In [1]: import numpy as np

In [2]: np.set_printoptions(suppress=True, linewidth=100)

In [3]: feats = np.loadtxt("m.csv", delimiter=",")

In [4]: print(feats)
[[ 3.2 -4.6  0.3]
 [ 3.4 -5.3 -0.4]
 [ 3.  -4.7 -0.2]
 [ 2.8 -5.   0.2]
 [-5.1 -1.   3.9]
 [-4.6 -0.9  4.1]
 [-4.7 -0.9  4.2]
 [-5.2 -0.5  3.7]
 [ 3.6 -2.   3.1]
 [ 4.2 -2.1  3.1]
 [ 4.5 -2.   3. ]
 [ 4.5 -2.5  2.9]]

In [5]: out = np.c_[feats[:, :1] @ np.array([[-2]]), np.array([1, 3, 3, 0, 0, 0, 3, 0, 2, 3, 2, 0])]

In [6]: print(out)
[[-6.4  1. ]
 [-6.8  3. ]
 [-6.   3. ]
 [-5.6  0. ]
 [10.2  0. ]
 [ 9.2  0. ]
 [ 9.4  3. ]
 [10.4  0. ]
 [-7.2  2. ]
 [-8.4  3. ]
 [-9.   2. ]
 [-9.   0. ]]

In [7]: print(np.linalg.matrix_rank(out))
2

In [8]: print(np.round(np.linalg.norm(out - feats @ np.linalg.lstsq(feats, out)[0], axis=0), 1) + 0)
[0.  4.3]

In [9]: print(np.linalg.matrix_rank(np.c_[feats, out]))
4

In [10]: def softmax(z):
    ...:     e = np.exp(z - z.max(axis=-1, keepdims=True))
    ...:     return e / e.sum(axis=-1, keepdims=True)
    ...: 

In [11]: print(np.round(softmax(10 * feats[6]), 1) + 0)
[0. 0. 1.]

In [12]: att = feats @ feats.T / np.sqrt(3)

In [13]: print(np.round(softmax(att)[6] @ feats, 1))
[-5.  -0.8  4. ]

In [14]: lab = feats[:, 1] > np.median(feats[:, 1])

In [15]: u = feats[lab].mean(axis=0) - feats[~lab].mean(axis=0)

In [16]: print(u.round(1))
[-5.4  2.8  2.7]

In [17]: print(np.argsort(-np.abs(u).round(6), kind="stable"))
[0 1 2]

In [18]: data = np.loadtxt("run1.csv", delimiter=",")

In [19]: print(data)
[[ 0.4  0.9  0.7]
 [ 0.5 -0.2  0.7]
 [-0.6  1.   1.5]]

In [20]: print(round(np.linalg.norm(data), 1))
2.4

In [21]: print(np.linalg.matrix_rank(data))
3

In [22]: print(np.abs(data).max())
1.5

In [23]: evals, V = np.linalg.eig(data)

In [24]: print(np.round(np.sort(np.linalg.eigvals(data @ data)), 1))
[0.6 1.  2.3]

In [25]: print(np.round(data @ V[:, 0] - evals[0] * V[:, 0], 1) + 0)
[0. 0. 0.]

In [26]: Uu, sig = np.linalg.svd(data)
---------------------------------------------------------------------------
ValueError                                Traceback (most recent call last)
Cell In[26], line 1
----> 1 Uu, sig = np.linalg.svd(data)

ValueError: too many values to unpack (expected 2)

In [27]: Uu, sig, VT = np.linalg.svd(data, full_matrices=False)

In [28]: print(np.round(Uu.T @ data @ VT.T, 1) + 0)
[[2.2 0.  0. ]
 [0.  0.9 0. ]
 [0.  0.  0.6]]

In [29]: print(np.round(VT @ VT.T, 1) + 0)
[[1. 0. 0.]
 [0. 1. 0.]
 [0. 0. 1.]]

In [30]: print(np.round(sig / sig[0], 1))
[1.  0.4 0.3]

In [31]: print(sig.round(1))
[2.2 0.9 0.6]

In [32]: print(np.round(Uu.T @ Uu, 1) + 0)
[[1. 0. 0.]
 [0. 1. 0.]
 [0. 0. 1.]]

In [33]: print(np.round(np.cumsum(sig ** 2) / np.sum(sig ** 2), 1))
[0.8 0.9 1. ]

In [34]: print(np.abs(Uu[:, 0]).round(6).argmax())
2

In [35]: print(Uu.shape, sig.shape, VT.shape)
(3, 3) (3,) (3, 3)
